$ python3 -q
>>> import numpy as np
>>> np.set_printoptions(precision=2, suppress=True, linewidth=120, sign=" ")
>>> rng = np.random.default_rng(14824)
>>> arr = rng.normal(size=(18, 14))
>>> arr = 5 * arr / np.linalg.norm(arr, axis=1, keepdims=True)
>>> arr
array([[ 0.3 ,  0.35, -0.52,  1.52,  0.67, -1.22, -0.51, -2.65,  0.63,  0.56,  1.52, -0.69, -3.06,  0.32],
       [ 1.7 ,  0.86, -1.  , -2.94, -1.75,  1.49,  0.1 , -0.63, -2.21,  0.38, -0.72,  0.61, -0.03, -0.4 ],
       [-0.84,  0.3 ,  1.67, -1.99,  1.52, -1.8 , -1.06, -0.17,  0.41, -0.28,  1.03, -0.16,  1.75,  2.53],
       [-3.03,  1.87,  0.05, -1.23, -0.04, -0.52,  0.01,  0.81, -1.28,  1.25,  1.51, -0.7 , -0.25, -1.96],
       [-0.15, -1.04, -2.95, -0.72,  0.24,  2.39,  0.35, -0.77,  1.03,  0.29, -0.03, -1.1 , -1.35, -2.  ],
       [ 0.57,  1.38,  0.78,  1.52,  0.03, -0.63, -0.03,  0.95, -1.93, -1.29, -2.69,  1.07, -1.38,  1.69],
       [-0.31, -0.09, -0.38, -0.56,  2.03, -0.54,  0.37,  0.54, -2.26,  1.23,  2.89,  1.61, -0.44,  1.36],
       [ 0.62,  0.95, -0.04,  1.44,  1.08,  1.46,  1.75,  0.68,  1.4 , -1.33,  1.64, -1.5 ,  2.32, -0.89],
       [ 2.11, -0.51, -1.55,  0.04,  1.71,  0.99, -3.06, -1.59, -0.51,  0.05,  0.44, -0.79,  0.07,  1.02],
       [ 0.39, -2.1 , -1.05, -1.52, -0.72,  0.88, -0.03, -2.88, -0.72,  1.09,  1.19,  1.9 ,  0.52,  0.65],
       [ 0.3 ,  0.24,  0.6 ,  3.05,  1.52, -0.95, -0.47,  0.26,  1.2 ,  1.54, -0.23, -0.61,  1.82,  2.04],
       [ 1.59,  0.5 ,  0.42,  0.55,  0.14, -1.73, -1.35,  1.65,  0.94,  0.78, -0.73, -2.85,  1.97,  0.42],
       [ 1.57,  1.88, -1.07, -0.98,  1.02, -2.39, -0.94, -0.67, -0.12, -1.72,  0.17, -1.82,  0.86,  1.31],
       [ 2.31, -0.17, -0.1 ,  1.53,  1.08,  2.61, -0.83, -0.89, -0.38, -2.54,  0.52,  0.44,  0.22, -0.86],
       [ 2.37, -2.17,  1.06,  1.  , -0.04, -0.78,  1.32,  2.26, -0.75,  1.18,  0.26,  0.92, -1.43, -0.38],
       [-0.69, -1.69,  1.51,  0.57, -0.88, -1.9 ,  1.04, -0.25, -0.18,  3.08, -0.2 ,  1.24,  0.76,  1.38],
       [ 0.52,  2.1 ,  0.71, -0.48, -1.11, -0.51, -0.5 ,  3.1 , -0.07, -2.51, -0.62, -0.27,  1.06, -0.58],
       [-1.33,  1.97,  1.29,  0.44, -1.66,  0.44,  0.76,  0.54,  1.97, -0.24,  2.39, -1.39,  0.13, -1.44]])
>>> B = np.array([[0, 2, 4],
...     [-5, 2, 4],
...     [-3, 5, 2],
...     [-3, 5, 4],
...     [2, 3, -5],
...     [-2, -1, -1],
...     [5, -4, 0],
...     [-2, 4, 4],
...     [3, 1, -5],
...     [-4, 1, -3],
...     [-2, 3, 4],
...     [-3, -4, -2],
...     [3, 2, 5],
...     [-1, 0, -2]])
>>> np.linalg.matrix_rank(np.vstack([arr, B.T]))
np.int64(14)
>>> np.einsum("ij,ij->i", arr, arr)
array([ 25.,  25.,  25.,  25.,  25.,  25.,  25.,  25.,  25.,  25.,  25.,  25.,  25.,  25.,  25.,  25.,  25.,  25.])
>>> W1 = np.array([[0, 1, 1, 2],
...     [2, 0, 0, 2],
...     [1, 1, 2, 2],
...     [2, 0, 1, 0],
...     [0, 0, 2, 1],
...     [0, 2, 1, 1],
...     [1, 1, 1, 1],
...     [1, 0, 1, 2],
...     [1, 2, 0, 2],
...     [0, 1, 2, 0],
...     [1, 1, 2, 1],
...     [1, 0, 2, 0],
...     [0, 1, 2, 1],
...     [2, 0, 0, 1]])
>>> c = np.array([2, 1, 1, 3])
>>> hid = np.maximum(arr @ W1 + c, 0)
>>> (hid > 0).mean(axis=0)
array([ 0.72,  0.61,  0.61,  0.72])
>>> Z = np.array([[2, 1, 1], [1, 3, 0], [3, 0, 0], [1, 1, 0]])
>>> (hid @ Z).round(6).argmax(axis=1)
array([ 0,  0,  0,  0,  1,  0,  0,  0,  1,  0,  0,  0,  0,  0,  0,  0,  0,  0])
>>> m1 = np.load("w.npy")
>>> m1
array([[ 12,   6, -12,   6,   8,   4,  -8,   0,   4,  -4,  -6,   6],
       [ -3,  -2,   3,   0,  -1,  -2,   1,   1,  -2,   0,   1,  -1],
       [  9,   4,  -9,   6,   7,   2,  -7,   1,   2,  -4,  -5,   5],
       [ -6,  -3,   6,  -3,  -4,  -2,   4,   0,  -2,   2,   3,  -3],
       [  9,   6,  -9,   0,   3,   6,  -3,  -3,   6,   0,  -3,   3],
       [  6,   4,  -6,   0,   2,   4,  -2,  -2,   4,   0,  -2,   2],
       [ -6,  -5,   6,   3,   0,  -6,   0,   4,  -6,  -2,   1,  -1],
       [  3,  -1,  -3,   9,   7,  -4,  -7,   5,  -4,  -6,  -4,   4],
       [  0,   0,   0,   0,   0,   0,   0,   0,   0,   0,   0,   0],
       [-15,  -7,  15,  -9, -11,  -4,  11,  -1,  -4,   6,   8,  -8]])
>>> m1.ravel(order="F")
array([ 12,  -3,   9,  -6,   9,   6,  -6,   3,   0, -15,   6,  -2,   4,  -3,   6,   4,  -5,  -1,   0,  -7, -12,   3,
        -9,   6,  -9,  -6,   6,  -3,   0,  15,   6,   0,   6,  -3,   0,   0,   3,   9,   0,  -9,   8,  -1,   7,  -4,
         3,   2,   0,   7,   0, -11,   4,  -2,   2,  -2,   6,   4,  -6,  -4,   0,  -4,  -8,   1,  -7,   4,  -3,  -2,
         0,  -7,   0,  11,   0,   1,   1,   0,  -3,  -2,   4,   5,   0,  -1,   4,  -2,   2,  -2,   6,   4,  -6,  -4,
         0,  -4,  -4,   0,  -4,   2,   0,   0,  -2,  -6,   0,   6,  -6,   1,  -5,   3,  -3,  -2,   1,  -4,   0,   8,
         6,  -1,   5,  -3,   3,   2,  -1,   4,   0,  -8])
>>> blk = m1.reshape(10, 2, -1)
>>> np.swapaxes(blk, 1, 2)[5]
array([[ 6, -2],
       [ 4, -2],
       [-6,  4],
       [ 0,  0],
       [ 2, -2],
       [ 4,  2]])
>>> blk.shape
(10, 2, 6)
>>> np.einsum("ihd,jhd->hij", blk, blk).shape
(2, 10, 10)
>>> blk[:, 0]
array([[ 12,   6, -12,   6,   8,   4],
       [ -3,  -2,   3,   0,  -1,  -2],
       [  9,   4,  -9,   6,   7,   2],
       [ -6,  -3,   6,  -3,  -4,  -2],
       [  9,   6,  -9,   0,   3,   6],
       [  6,   4,  -6,   0,   2,   4],
       [ -6,  -5,   6,   3,   0,  -6],
       [  3,  -1,  -3,   9,   7,  -4],
       [  0,   0,   0,   0,   0,   0],
       [-15,  -7,  15,  -9, -11,  -4]])
